>>> import numpy as np
>>> from numpy import linalg as LA
>>> np.set_printoptions(precision=3, suppress=True, linewidth=100, sign=" ")
>>> def rd(a):
...     return np.round(a, 3) + 0
... 
>>> feats = np.loadtxt("dump.csv", delimiter=",")
>>> feats
array([[-1.255,  0.24 , -2.219,  0.895,  2.491,  0.449],
       [-1.335,  0.715, -3.227,  0.546,  3.743,  0.442],
       [-1.335,  1.198, -3.   , -0.02 ,  3.16 ,  0.244],
       [-0.1  ,  0.946,  0.175, -1.221, -0.101, -0.423],
       [ 1.015, -1.511,  3.416, -0.322, -4.469, -0.586],
       [-1.019,  0.531, -2.88 ,  0.388,  3.036,  0.428],
       [ 0.149,  1.186, -1.755, -1.244,  0.764, -0.582],
       [-0.169, -0.709, -0.382,  0.32 ,  0.475,  0.169],
       [ 0.196, -0.27 ,  0.774,  1.084, -0.449,  0.402],
       [-1.158,  0.069, -1.516,  0.132,  1.358,  0.06 ],
       [-0.435, -1.523,  0.586,  1.242, -0.801,  0.38 ],
       [-1.566, -0.083, -0.478,  0.378,  1.614,  0.142],
       [-0.158,  0.171,  0.785, -1.108, -1.356, -0.721],
       [-0.955, -0.792, -0.28 ,  0.817,  0.425,  0.316],
       [ 0.156, -0.455,  1.588, -0.629, -2.123, -0.546],
       [-1.304,  0.427, -3.882,  1.679,  4.965,  1.205],
       [ 0.154, -0.42 , -0.849,  1.2  ,  0.752,  0.578]])
>>> idx = feats[:, 2] > np.median(feats[:, 2])
>>> r0 = feats[idx].mean(axis=0) - feats[~idx].mean(axis=0)
>>> np.argsort(-np.abs(r0).round(6), kind="stable")
array([ 4,  2,  1,  0,  5,  3])
>>> rd(r0)
array([ 0.907, -0.947,  3.033, -0.416, -3.481, -0.456])
>>> rd((((feats - feats.mean(axis=0)) @ r0 > 0) == idx).mean())
np.float64(0.941)
>>> x0 = np.array([-3, -7, 9, 4, 0, -4])
>>> h1 = np.maximum(feats @ x0, 0)
>>> rd(h1)
array([  0.   ,   0.   ,   0.   ,   0.   ,  39.332,   0.   ,   0.   ,   2.636,  10.996,   0.   ,
        20.688,   1.921,   4.794,   7.893,  16.677,   0.   ,   0.   ])
>>> rd(np.maximum(feats @ (3 * x0), 0))
array([   0.   ,    0.   ,    0.   ,    0.   ,  117.996,    0.   ,    0.   ,    7.908,   32.988,
          0.   ,   62.064,    5.763,   14.382,   23.679,   50.031,    0.   ,    0.   ])
>>> E = np.loadtxt("data.csv", delimiter=",")
>>> rd(E)
array([[-0.105,  0.253],
       [-0.052, -0.596],
       [-0.209,  0.248],
       [ 0.523, -0.267],
       [-0.366,  0.461],
       [-0.732, -0.486]])
>>> # orthonormal columns
>>> P = E @ LA.solve(E.T @ E, E.T)
>>> np.trace(P)
np.float64(2.0)
>>> rd(LA.eigvalsh(P))
array([ 0.,  0.,  0.,  0.,  1.,  1.])
>>> rd(LA.svd(E, compute_uv=False))
array([ 1.,  1.])
>>> rd(E.T @ E)
array([[ 1.,  0.],
       [ 0.,  1.]])
>>> rd(E[:, 0] @ E[:, 1])
np.float64(0.0)
>>> rng = np.random.default_rng(96473)
>>> other = E + rng.integers(-2, 3, (6, 1)) @ rng.integers(-2, 3, (1, 2))
>>> rd(other)
array([[-4.105,  4.253],
       [-0.052, -0.596],
       [ 1.791, -1.752],
       [-3.477,  3.733],
       [ 3.634, -3.539],
       [-0.732, -0.486]])
>>> LA.matrix_rank(other - E, tol=1e-8)
np.int64(1)
>>> other - E
array([[-4.,  4.],
       [ 0.,  0.],
       [ 2., -2.],
       [-4.,  4.],
       [ 4., -4.],
       [ 0.,  0.]])
>>> rd(LA.norm(E[5] - E[0]))
np.float64(0.969)
>>> rd(LA.norm(E, 2))
np.float64(1.0)
>>> LA.norm(E, axis=1).argmax()
np.int64(5)
>>> J = np.load("x.npy")
>>> J
array([[ 0.,  0.,  0.,  0.,  0., -3.],
       [ 0.,  0.,  0.,  0.,  0.,  0.],
       [ 0.,  0.,  0.,  0.,  0.,  1.],
       [ 0.,  0.,  0.,  0.,  0., -1.],
       [ 0.,  0.,  0.,  0.,  0., -1.],
       [-3.,  0.,  1., -1., -1.,  0.]])
>>> # null space of dimension 4
>>> U, sigma, Vt = LA.svd(J)
>>> vecs = Vt[:(sigma > 1e-8).sum()]
>>> x0 = J[0] + -2 * J[5] + rng.integers(2) * np.eye(6)[0]
>>> x0
array([ 6.,  0., -2.,  2.,  2., -3.])
>>> LA.matrix_rank(np.vstack([J, x0]))
np.int64(2)
>>> rd(vecs.T @ vecs)
array([[ 0.75 ,  0.   , -0.25 ,  0.25 ,  0.25 ,  0.   ],
       [ 0.   ,  0.   ,  0.   ,  0.   ,  0.   ,  0.   ],
       [-0.25 ,  0.   ,  0.083, -0.083, -0.083,  0.   ],
       [ 0.25 ,  0.   , -0.083,  0.083,  0.083,  0.   ],
       [ 0.25 ,  0.   , -0.083,  0.083,  0.083,  0.   ],
       [ 0.   ,  0.   ,  0.   ,  0.   ,  0.   ,  1.   ]])
>>> W1 = np.array([[-3, 7, -2, 5, 1, -5],
...     [-6, -2, -7, -5, -7, -2],
...     [8, 2, 1, 9, -1, 4],
...     [-5, -1, -6, -8, 1, 1],
...     [7, 7, -5, -3, -1, -5],
...     [-4, 0, 2, -2, -8, -6]])
>>> c = np.array([0, -1, 0, 2, 1, 0])
>>> hid = np.maximum(J @ W1 + c, 0)
>>> (hid > 0).astype(int)
array([[ 1,  0,  0,  1,  1,  1],
       [ 0,  0,  0,  1,  1,  0],
       [ 0,  0,  1,  0,  0,  0],
       [ 1,  0,  0,  1,  1,  1],
       [ 1,  0,  0,  1,  1,  1],
       [ 1,  0,  1,  1,  0,  1]])
>>> hid
array([[ 12.,   0.,   0.,   8.,  25.,  18.],
       [  0.,   0.,   0.,   2.,   1.,   0.],
       [  0.,   0.,   2.,   0.,   0.,   0.],
       [  4.,   0.,   0.,   4.,   9.,   6.],
       [  4.,   0.,   0.,   4.,   9.,   6.],
       [ 15.,   0.,  18.,   7.,   0.,  23.]])
>>> W2 = np.array([[1, 0], [-1, -3], [1, 3], [0, 2], [-3, -2], [-3, 2]])
>>> hid @ W2
array([[-117.,    2.],
       [  -3.,    2.],
       [   2.,    6.],
       [ -41.,    2.],
       [ -41.,    2.],
       [ -36.,  114.]])
>>> np.unique(hid.round(6), axis=0).shape
(5, 6)
>>> rd(hid @ LA.pinv(hid) @ hid)
array([[ 12.,   0.,   0.,   8.,  25.,  18.],
       [  0.,   0.,   0.,   2.,   1.,   0.],
       [  0.,   0.,   2.,   0.,   0.,   0.],
       [  4.,   0.,   0.,   4.,   9.,   6.],
       [  4.,   0.,   0.,   4.,   9.,   6.],
       [ 15.,   0.,  18.,   7.,   0.,  23.]])
>>> other = np.array([[2, 1], [0, 0], [1, 0]])
>>> W0 = np.tile(other, (2, 3))
>>> W0
array([[ 2,  1,  2,  1,  2,  1],
       [ 0,  0,  0,  0,  0,  0],
       [ 1,  0,  1,  0,  1,  0],
       [ 2,  1,  2,  1,  2,  1],
       [ 0,  0,  0,  0,  0,  0],
       [ 1,  0,  1,  0,  1,  0]])
>>> U, sigma, Vt = LA.svd(W0)
>>> rd(sigma)
array([ 5.914,  1.015,  0.   ,  0.   ,  0.   ,  0.   ])
>>> np.argmax(sigma[:-1] / (sigma[1:] + 1e-6)) + 1
np.int64(2)
>>> other = U[:, :2] @ np.diag(sigma[:2]) @ Vt[:2]
>>> LA.matrix_rank(W0, rtol=0.05)
np.int64(2)
>>> LA.matrix_rank(other)
np.int64(2)
>>> U, sigma, Vt = LA.svd(W0)
>>> vecs = Vt[:(sigma > 1e-8).sum()]
>>> x0 = W0[0] + -1 * W0[4] + rng.integers(2) * np.eye(6)[0]
>>> x0
array([ 2.,  1.,  2.,  1.,  2.,  1.])
>>> np.allclose(vecs.T @ vecs @ x0, x0)
True
>>> rd(vecs.T @ vecs)
array([[ 0.333,  0.   ,  0.333,  0.   ,  0.333,  0.   ],
       [ 0.   ,  0.333,  0.   ,  0.333,  0.   ,  0.333],
       [ 0.333,  0.   ,  0.333,  0.   ,  0.333,  0.   ],
       [ 0.   ,  0.333,  0.   ,  0.333,  0.   ,  0.333],
       [ 0.333,  0.   ,  0.333,  0.   ,  0.333,  0.   ],
       [ 0.   ,  0.333,  0.   ,  0.333,  0.   ,  0.333]])
>>> LA.matrix_rank(np.vstack([W0, x0]))
np.int64(2)
>>> rd(LA.norm(x0 - vecs.T @ vecs @ x0))
np.float64(0.0)
>>> K = np.load("block2.npy")
>>> K
array([[ 0, -5,  3,  2],
       [ 5,  0,  4, -1],
       [-3, -4,  0,  2],
       [-2,  1, -2,  0]])
>>> # antisymmetric, zero diagonal
>>> rd(LA.norm(K, 2) / LA.norm(K))
np.float64(0.707)
>>> idx = rng.permutation(4)
>>> other = K[:, idx] * rng.choice([-1, 1], 4)
>>> other
array([[-3,  0, -2,  5],
       [-4, -5,  1,  0],
       [ 0,  3, -2,  4],
       [ 2,  2,  0, -1]])
>>> U, _, Vt = LA.svd(K.T @ other)
>>> idx
array([ 2,  0,  3,  1])
>>> rd(LA.lstsq(K, other)[0])
array([[ 0., -1.,  0.,  0.],
       [ 0.,  0.,  0., -1.],
       [-1.,  0.,  0.,  0.],
       [ 0.,  0., -1.,  0.]])
>>> M = np.load("test0.npy")
>>> M
array([[ 0.,  0.,  0.,  3.,  0.],
       [ 0.,  0.,  9.,  4.,  6.],
       [ 0.,  9.,  0.,  0.,  0.],
       [ 3.,  4.,  0.,  0.,  0.],
       [ 0.,  6.,  0.,  0.,  0.]])
>>> # null space of dimension 1
>>> gram = M.T @ M
>>> np.trace(gram), (M ** 2).sum()
(np.float64(284.0), np.float64(284.0))
>>> np.diag(gram)
array([   9.,  133.,   81.,   25.,   36.])
>>> (M @ M.T).shape
(5, 5)
>>> rd(LA.svd(M, compute_uv=False) ** 2)
array([ 134.151,  134.151,    7.849,    7.849,    0.   ])
>>> U, sigma, Vt = LA.svd(M, full_matrices=False)
>>> rd(U.T @ U)
array([[ 1.,  0.,  0.,  0.,  0.],
       [ 0.,  1.,  0.,  0.,  0.],
       [ 0.,  0.,  1.,  0.,  0.],
       [ 0.,  0.,  0.,  1.,  0.],
       [ 0.,  0.,  0.,  0.,  1.]])
>>> rd(np.cumsum(sigma ** 2) / np.sum(sigma ** 2))
array([ 0.472,  0.945,  0.972,  1.   ,  1.   ])
>>> rd(np.sqrt((sigma ** 2).sum())), rd(LA.norm(M))
(np.float64(16.852), np.float64(16.852))
>>> rd(sigma)
array([ 11.582,  11.582,   2.802,   2.802,   0.   ])
>>> LA.matrix_rank(M, rtol=0.1)
np.int64(4)
>>> np.argsort(-LA.norm(M, axis=0).round(6), kind="stable")[:3]
array([ 1,  2,  4])
>>> arr = np.load("layer11.npy")
>>> arr
array([[-20.536, -38.745, -60.416],
       [-20.076, -39.201, -60.261],
       [-20.205, -39.998, -59.533],
       [-19.266, -38.667, -60.699],
       [-18.97 , -39.427, -58.785],
       [-19.78 , -39.296, -61.376],
       [-20.899, -40.559, -61.538],
       [-19.334, -40.178, -59.152],
       [-19.823, -38.948, -59.324],
       [-19.956, -42.304, -61.002],
       [-19.655, -39.324, -58.901],
       [-19.148, -39.892, -59.254],
       [-19.708, -41.48 , -58.539],
       [-19.353, -40.502, -59.137],
       [-20.535, -40.363, -58.995],
       [-18.658, -38.442, -58.737],
       [-20.134, -40.43 , -59.586],
       [-18.035, -39.91 , -59.538],
       [-18.513, -38.256, -61.189],
       [-18.92 , -41.731, -58.831]])
>>> q, R = LA.qr(arr)
>>> rd(q @ R)
array([[-20.536, -38.745, -60.416],
       [-20.076, -39.201, -60.261],
       [-20.205, -39.998, -59.533],
       [-19.266, -38.667, -60.699],
       [-18.97 , -39.427, -58.785],
       [-19.78 , -39.296, -61.376],
       [-20.899, -40.559, -61.538],
       [-19.334, -40.178, -59.152],
       [-19.823, -38.948, -59.324],
       [-19.956, -42.304, -61.002],
       [-19.655, -39.324, -58.901],
       [-19.148, -39.892, -59.254],
       [-19.708, -41.48 , -58.539],
       [-19.353, -40.502, -59.137],
       [-20.535, -40.363, -58.995],
       [-18.658, -38.442, -58.737],
       [-20.134, -40.43 , -59.586],
       [-18.035, -39.91 , -59.538],
       [-18.513, -38.256, -61.189],
       [-18.92 , -41.731, -58.831]])
>>> rd(R)
array([[ 87.602, 178.278, 267.028],
       [  0.   ,  -7.252,  -5.95 ],
       [  0.   ,   0.   ,  -7.419]])
>>> rd(abs(R[0, 0])), rd(LA.norm(arr[:, 0]))
(np.float64(87.602), np.float64(87.602))
>>> rd(np.abs(np.diag(R)))
array([ 87.602,   7.252,   7.419])
>>> rd(q.T @ q)
array([[ 1.,  0.,  0.],
       [ 0.,  1.,  0.],
       [ 0.,  0.,  1.]])
>>> q.shape, R.shape
((20, 3), (3, 3))
>>> U, sigma, Vt = LA.svd(arr)
>>> rd(sigma)
array([ 332.974,    4.941,    2.865])
>>> np.argmax(sigma[:-1] / (sigma[1:] + 1e-6)) + 1
np.int64(1)
>>> other = U[:, :1] @ np.diag(sigma[:1]) @ Vt[:1]
>>> rd(LA.norm(arr - other) / LA.norm(arr))
np.float64(0.017)
>>> LA.matrix_rank(other)
np.int64(1)
>>> rd(arr.sum(axis=0))
array([ -391.504,  -797.653, -1194.793])
>>> LA.matrix_rank(arr)
np.int64(3)
>>> rd(LA.svd(arr, compute_uv=False))
array([ 332.974,    4.941,    2.865])
>>> np.abs(arr).max()
np.float64(61.538)
>>> arr[:, 3]
Traceback (most recent call last):
  File "<python-input-111>", line 1, in <module>
    arr[:, 3]
    ~~~^^^^^^
IndexError: index 3 is out of bounds for axis 1 with size 3
>>> arr.shape
(20, 3)
>>> mat = np.load("out7.npy")
>>> mat
array([[  9.119,   1.118,  -7.893,  -3.876],
       [  8.409,   3.555, -23.036,   7.614],
       [  2.374,  -6.282,  -6.364,  11.951],
       [ 31.734,   3.162, -17.048,  29.15 ],
       [ 16.157,  -7.471,   6.583,   0.317],
       [  6.444,  -0.712,  14.296,   0.612],
       [ 11.154,   4.17 ,  -5.119,  -1.502],
       [ 10.606,  11.993,   4.102,  13.294],
       [ 13.772,  10.722,   3.308,  13.799],
       [ -2.547,   7.697, -22.895,  11.123],
       [-35.233, -10.85 ,  25.957, -19.57 ],
       [ -5.65 ,  -3.871, -15.887,   1.209],
       [-16.499,   8.451,  -4.775,   4.489],
       [ -8.192,   2.748, -14.182,  -9.789],
       [ -4.932,  -9.636,  10.81 ,  -6.308],
       [ -8.911, -19.093,   6.43 ,  -6.815],
       [ 36.003,  -4.99 , -24.621,  12.561],
       [ 11.383,  -3.342,  -5.688,  14.606],
       [  2.72 ,  -3.657,  24.949, -18.926],
       [  3.884,  -3.571,   9.119,   0.835],
       [  8.028,   9.308,   4.787,   6.777],
       [-11.419,   6.752, -38.394, -28.063],
       [ 11.07 ,  15.394, -30.249, -16.425],
       [ -3.225, -13.018,   6.508,   4.922],
       [-17.362,  -3.102,   5.417,  -8.852],
       [-21.14 ,  -5.138,   5.319,  -0.077],
       [-12.214,   4.181,  33.491,  -5.656],
       [-14.623,   4.604,  33.385,  18.521]])
>>> gram = np.cov(mat, rowvar=False)
>>> np.argwhere(np.triu(np.abs(np.corrcoef(mat.T)) > 0.8, 1))
array([], shape=(0, 2), dtype=int64)
>>> rd(gram)
array([[ 240.382,   28.707, -114.367,  101.459],
       [  28.707,   66.656,  -48.199,   16.113],
       [-114.367,  -48.199,  338.289,   -7.152],
       [ 101.459,   16.113,   -7.152,  164.172]])
>>> gram.shape
(4, 4)
